$ python3 -q
>>> import numpy as np
>>> from numpy import linalg as LA
>>> np.set_printoptions(precision=3, suppress=True, linewidth=140)
>>> u = np.array([-2, 7, -6]) + 0.5
>>> J = np.eye(3) - 2 * np.outer(u, u) / (u @ u)
>>> print(J)
[[ 0.949  0.254 -0.186]
 [ 0.254 -0.268  0.93 ]
 [-0.186  0.93   0.318]]
>>> x0 = np.array([2, 0, 0])
>>> target = J @ x0
>>> print(target)
[ 1.899  0.507 -0.372]
>>> print(np.round(LA.solve(J, J[:, 0]), 3) + 0)
[1. 0. 0.]
>>> print(np.round(LA.solve(J, -3 * target), 3) + 0)
[-6.  0.  0.]
>>> print(np.round(LA.solve(J, target + J[:, 1]), 3) + 0)
[2. 1. 0.]
>>> M2 = np.array([[-3, 1, -1], [1, 3, -3]])
>>> Z = np.kron(M2, J)
>>> print(Z)
[[-2.848 -0.761  0.558  0.949  0.254 -0.186 -0.949 -0.254  0.186]
 [-0.761  0.803 -2.789  0.254 -0.268  0.93  -0.254  0.268 -0.93 ]
 [ 0.558 -2.789 -0.955 -0.186  0.93   0.318  0.186 -0.93  -0.318]
 [ 0.949  0.254 -0.186  2.848  0.761 -0.558 -2.848 -0.761  0.558]
 [ 0.254 -0.268  0.93   0.761 -0.803  2.789 -0.761  0.803 -2.789]
 [-0.186  0.93   0.318 -0.558  2.789  0.955  0.558 -2.789 -0.955]]
>>> print(np.round(LA.norm(Z, 2), 3), round(LA.norm(M2, 2) * LA.norm(J, 2), 3))
4.472 4.472
>>> w, vecs = LA.eig(J)
>>> print(w)
[ 1. -1.  1.]
>>> print(np.round(np.prod(w), 3))
-1.0
>>> print(np.sort(LA.eigvals(LA.inv(J))))
[-1.  1.  1.]
>>> print(np.sort(LA.eigvals(J @ J)))
[1. 1. 1.]
>>> M2 = np.array([[0, 1], [1, 0], [6, 9]])
>>> print(LA.matrix_rank(np.vstack([J, M2.T])))
3
>>> print(np.vstack([J, M2.T]).shape)
(5, 3)
>>> print(LA.matrix_rank(J @ M2))
2
>>> print(np.einsum("ij,ij->i", J, J))
[1. 1. 1.]
>>> print(np.einsum("ik,kj->ji", J, M2))
[[-0.862  5.31   2.839]
 [-0.724  8.62   2.679]]
>>> print(LA.norm(J, axis=0))
[1. 1. 1.]
>>> print(LA.svd(J, compute_uv=False))
[1. 1. 1.]
>>> print(np.round(J.T @ J, 3) + 0)
[[1. 0. 0.]
 [0. 1. 0.]
 [0. 0. 1.]]
>>> rng = np.random.default_rng(90362)
>>> data = rng.normal(size=(12, 3))
>>> data = 5 * data / LA.norm(data, axis=1, keepdims=True)
>>> print(data)
[[-4.97  -0.177 -0.519]
 [ 3.898  2.684  1.613]
 [ 4.735 -1.521  0.517]
 [ 4.713 -0.595  1.56 ]
 [ 4.053  1.684  2.395]
 [ 2.227  3.285 -3.041]
 [-2.985  1.62  -3.669]
 [-3.249 -3.788  0.312]
 [-1.548 -0.511 -4.727]
 [-0.374  2.252 -4.449]
 [ 1.293  4.829 -0.117]
 [-0.697  4.417  2.238]]
>>> idx = rng.permutation(3)
>>> M2 = data[:, idx] * rng.choice([-1, 1], 3)
>>> print(M2)
[[ 4.97  -0.177 -0.519]
 [-3.898  2.684  1.613]
 [-4.735 -1.521  0.517]
 [-4.713 -0.595  1.56 ]
 [-4.053  1.684  2.395]
 [-2.227  3.285 -3.041]
 [ 2.985  1.62  -3.669]
 [ 3.249 -3.788  0.312]
 [ 1.548 -0.511 -4.727]
 [ 0.374  2.252 -4.449]
 [-1.293  4.829 -0.117]
 [ 0.697  4.417  2.238]]
>>> Uu, _, vt = LA.svd(data.T @ M2)
>>> print(np.round(LA.lstsq(data, M2)[0], 3) + 0)
[[-1.  0.  0.]
 [ 0.  1.  0.]
 [ 0.  0.  1.]]
>>> print(np.round(Uu @ vt, 3) + 0)
[[-1.  0.  0.]
 [ 0.  1.  0.]
 [ 0.  0.  1.]]
>>> x0 = np.array([1, 1, 0])
>>> target = M2 @ x0
>>> print(np.round(LA.solve(M2.T @ M2, M2.T @ target), 3) + 0)
[1. 1. 0.]
>>> target = target + 0.02 * rng.normal(size=12)
>>> print(target)
[ 4.82  -1.185 -6.277 -5.283 -2.35   1.059  4.625 -0.525  1.04   2.586  3.498  5.118]
>>> c, *_ = LA.lstsq(M2, target)
>>> print(np.round(M2.T @ (target - M2 @ c), 3) + 0)
[0. 0. 0.]
